>>> import numpy as np
>>> import numpy.linalg as la
>>> np.set_printoptions(precision=2, suppress=True, linewidth=140, sign=" ")
>>> E = np.load("layer12.npy")
>>> print(E)
[[-7 -4  1 -3  6]
 [-4 -7 -4  1 -3]
 [ 1 -4 -7 -4  1]
 [-3  1 -4 -7 -4]
 [ 6 -3  1 -4 -7]]
>>> other = np.array([[3, 1, 1], [2, 3, 3], [1, 1, 0], [2, 0, 2], [3, 1, 0]])
>>> print(np.einsum("ik,kj->ij", E, other))
[[-16 -12 -25]
 [-37 -32 -23]
 [-17 -17 -19]
 [-37  -8 -14]
 [-16  -9 -11]]
>>> print(np.einsum("ij->j", E))
[ -7 -17 -13 -17  -7]
>>> print(np.einsum("ij,ij->i", E, E))
[ 111   91   83   91  111]
>>> other @ E
Traceback (most recent call last):
  File "<python-input-9>", line 1, in <module>
    other @ E
    ~~~~~~^~~
ValueError: matmul: Input operand 1 has a mismatch in its core dimension 0, with gufunc signature (n?,k),(k,m?)->(n?,m?) (size 5 is different from 3)
>>> print(la.matrix_rank(np.vstack([E, other.T])))
5
>>> print(np.vstack([E, other.T]).shape)
(8, 5)
>>> print(la.matrix_rank(E @ other))
3
>>> print(E @ other)
[[-16 -12 -25]
 [-37 -32 -23]
 [-17 -17 -19]
 [-37  -8 -14]
 [-16  -9 -11]]
>>> print(round(float(la.det(E[::-1])), 2))
47071.0
>>> print(la.eigvals(E))
[  5.6   -6.01  -7.81 -13.19 -13.58]
>>> print(np.einsum("ij,ji->", E, E))
487
>>> mat = np.array([[1.11, 0.55, -1.28, -0.24, -0.68, -0.39, 0.39, 0.41, -0.24, -0.4],
...     [-1.29, 0.0, 1.11, 1.29, 1.23, -1.1, -2.08, 0.45, 0.35, 0.4],
...     [1.58, 0.41, -0.46, 0.44, 0.0, -1.28, -0.36, -0.98, -0.98, 0.16],
...     [-0.86, -0.07, -1.19, -0.28, -0.69, -0.95, 0.71, -1.33, 0.03, -1.23],
...     [-0.98, -0.56, 1.72, 1.7, -0.49, 2.35, 0.1, 1.96, -0.22, -0.4]])
>>> print(mat)
[[ 1.11  0.55 -1.28 -0.24 -0.68 -0.39  0.39  0.41 -0.24 -0.4 ]
 [-1.29  0.    1.11  1.29  1.23 -1.1  -2.08  0.45  0.35  0.4 ]
 [ 1.58  0.41 -0.46  0.44  0.   -1.28 -0.36 -0.98 -0.98  0.16]
 [-0.86 -0.07 -1.19 -0.28 -0.69 -0.95  0.71 -1.33  0.03 -1.23]
 [-0.98 -0.56  1.72  1.7  -0.49  2.35  0.1   1.96 -0.22 -0.4 ]]
>>> other = mat / np.sqrt((mat ** 2).mean(axis=1, keepdims=True))
>>> print(other[3])
[-1.   -0.08 -1.38 -0.33 -0.8  -1.1   0.83 -1.55  0.03 -1.43]
>>> print(la.matrix_rank(other) == la.matrix_rank(mat))
True
>>> def softmax(z):
...     e = np.exp(z - z.max(axis=-1, keepdims=True))
...     return e / e.sum(axis=-1, keepdims=True)
... 
>>> print(softmax(mat[2]))
[ 0.39  0.12  0.05  0.12  0.08  0.02  0.06  0.03  0.03  0.09]
>>> print(softmax(mat).sum(axis=1))
[ 1.  1.  1.  1.  1.]
>>> scores = mat @ mat.T / np.sqrt(10)
>>> print(np.round(softmax(scores), 2) + 0)
[[ 0.47  0.03  0.27  0.2   0.04]
 [ 0.    0.92  0.02  0.01  0.05]
 [ 0.17  0.06  0.65  0.11  0.01]
 [ 0.12  0.03  0.1   0.74  0.01]
 [ 0.    0.01  0.    0.    0.99]]
>>> print(softmax(scores).round(6).argmax(axis=1))
[ 0  1  2  3  4]
>>> print(np.round(softmax(scores + np.triu(np.full(scores.shape, -np.inf), 1)), 2) + 0)
[[ 1.    0.    0.    0.    0.  ]
 [ 0.01  0.99  0.    0.    0.  ]
 [ 0.19  0.07  0.73  0.    0.  ]
 [ 0.12  0.03  0.1   0.75  0.  ]
 [ 0.    0.01  0.    0.    0.99]]
>>> X = np.load("block3.npy")
>>> print(X)
[[ 0.8   0.    3.98]
 [ 0.1  -1.3   0.49]
 [-1.    1.6  -5.01]
 [ 0.8  -1.    3.96]
 [-0.4   0.4  -2.  ]
 [ 1.6   0.    8.01]
 [-0.2  -0.1  -1.01]
 [-0.3  -0.1  -1.47]
 [-0.8   1.   -4.01]
 [ 0.7   0.5   3.49]
 [ 0.9  -2.6   4.51]
 [ 0.5   0.9   2.51]
 [ 0.5   0.1   2.52]
 [-0.5  -1.7  -2.47]
 [ 0.9   2.1   4.47]
 [-1.7  -0.5  -8.52]
 [-1.1   0.8  -5.51]
 [-1.   -0.7  -4.99]
 [-0.3   0.8  -1.51]
 [ 0.8  -0.9   3.99]
 [-0.9  -0.9  -4.48]
 [ 0.3  -1.    1.51]
 [ 0.5  -0.9   2.49]]
>>> print(np.abs(X).max())
8.52
>>> print(X.shape)
(23, 3)
>>> print(np.unravel_index(np.abs(X).argmax(), X.shape))
(np.int64(15), np.int64(2))
>>> print(X.sum(axis=0))
[ 0.2  -3.5   0.95]
>>> X[:, 3]
Traceback (most recent call last):
  File "<python-input-35>", line 1, in <module>
    X[:, 3]
    ~^^^^^^
IndexError: index 3 is out of bounds for axis 1 with size 3
>>> np.zeros(23, 3)
Traceback (most recent call last):
  File "<python-input-36>", line 1, in <module>
    np.zeros(23, 3)
    ~~~~~~~~^^^^^^^
TypeError: Cannot interpret '3' as a data type
>>> print(la.svd(X, compute_uv=False))
[ 20.15   5.16   0.02]
>>> la.rank(X)
Traceback (most recent call last):
  File "<python-input-38>", line 1, in <module>
    la.rank(X)
    ^^^^^^^
AttributeError: module 'numpy.linalg' has no attribute 'rank'
>>> print(la.cond(X) > 100)
True
>>> print(np.round(X[13] @ X[15], 2))
22.74
>>> print(la.norm(X, axis=1).argmax())
15
>>> print(la.norm(X, axis=0))
[  3.95   5.2   19.75]
>>> print(round(la.norm(X[13], 1), 2), round(la.norm(X[13], np.inf), 2))
4.67 2.47
>>> print(round(float(la.norm(X, 1)), 2), round(float(la.norm(X, np.inf)), 2))
82.91 10.72
>>> A = np.load("mat.npy")
>>> print(A)
[[-2.78  5.6   7.61 -0.41 -3.17 -5.19]
 [ 2.1  -4.21 -5.67  0.32  2.37  3.9 ]
 [-3.47  6.99  9.49 -0.45 -4.   -6.48]
 [ 1.38 -2.8  -3.79  0.19  1.62  2.59]
 [ 0.69 -1.4  -1.89  0.12  0.82  1.27]
 [ 1.42 -2.82 -3.79  0.21  1.6   2.64]
 [-1.4   2.78  3.78 -0.2  -1.59 -2.57]
 [-0.72  1.36  1.91 -0.11 -0.82 -1.3 ]
 [-2.81  5.62  7.59 -0.43 -3.19 -5.19]
 [-2.1   4.22  5.68 -0.3  -2.41 -3.89]
 [-2.12  4.18  5.72 -0.3  -2.38 -3.91]
 [-0.71  1.41  1.87 -0.1  -0.79 -1.29]
 [-0.71  1.41  1.91 -0.11 -0.81 -1.32]
 [ 2.81 -5.6  -7.59  0.4   3.2   5.21]
 [-1.39  2.8   3.8  -0.18 -1.58 -2.62]
 [ 0.01  0.   -0.02  0.05 -0.01  0.01]
 [ 0.68 -1.44 -1.94  0.14  0.81  1.34]
 [-0.01 -0.02  0.    0.02 -0.01  0.03]
 [ 0.65 -1.4  -1.87  0.07  0.79  1.29]
 [ 0.7  -1.39 -1.87  0.09  0.79  1.29]
 [ 1.39 -2.79 -3.8   0.22  1.61  2.59]
 [ 0.69 -1.41 -1.92  0.11  0.81  1.29]
 [-1.39  2.78  3.8  -0.17 -1.63 -2.61]
 [ 2.8  -5.59 -7.66  0.4   3.19  5.18]]
>>> vec = np.array([-4, 8, 6, 7, 7, -5])
>>> target = A @ vec
>>> print(la.lstsq(A, target)[0])
[-4.  8.  6.  7.  7. -5.]
>>> print(np.round(la.pinv(A) @ A, 2) + 0)
[[ 1.  0.  0.  0.  0.  0.]
 [ 0.  1.  0.  0.  0.  0.]
 [ 0.  0.  1.  0.  0.  0.]
 [ 0.  0.  0.  1.  0.  0.]
 [ 0.  0.  0.  0.  1.  0.]
 [ 0.  0.  0.  0.  0.  1.]]
>>> rng = np.random.default_rng(32)
>>> target = target + 0.3 * rng.normal(size=24)
>>> print(target)
[ 102.74  -76.54  127.98  -50.74  -25.27  -52.06   51.34   25.35  101.73   76.4    76.84   25.66   26.14 -102.34   51.41    0.21  -26.
   -0.15  -25.65  -25.79  -50.44  -25.67   51.09 -102.83]
>>> c, *_ = la.lstsq(A, target)
>>> print([round(float(la.norm(la.solve(A.T @ A + lam * np.eye(6), A.T @ target))), 2) for lam in (0, 1, 10, 100)])
[16.37, 8.83, 8.76, 8.18]
>>> print(c)
[-3.43  5.77  6.59  8.78  7.2  -7.1 ]
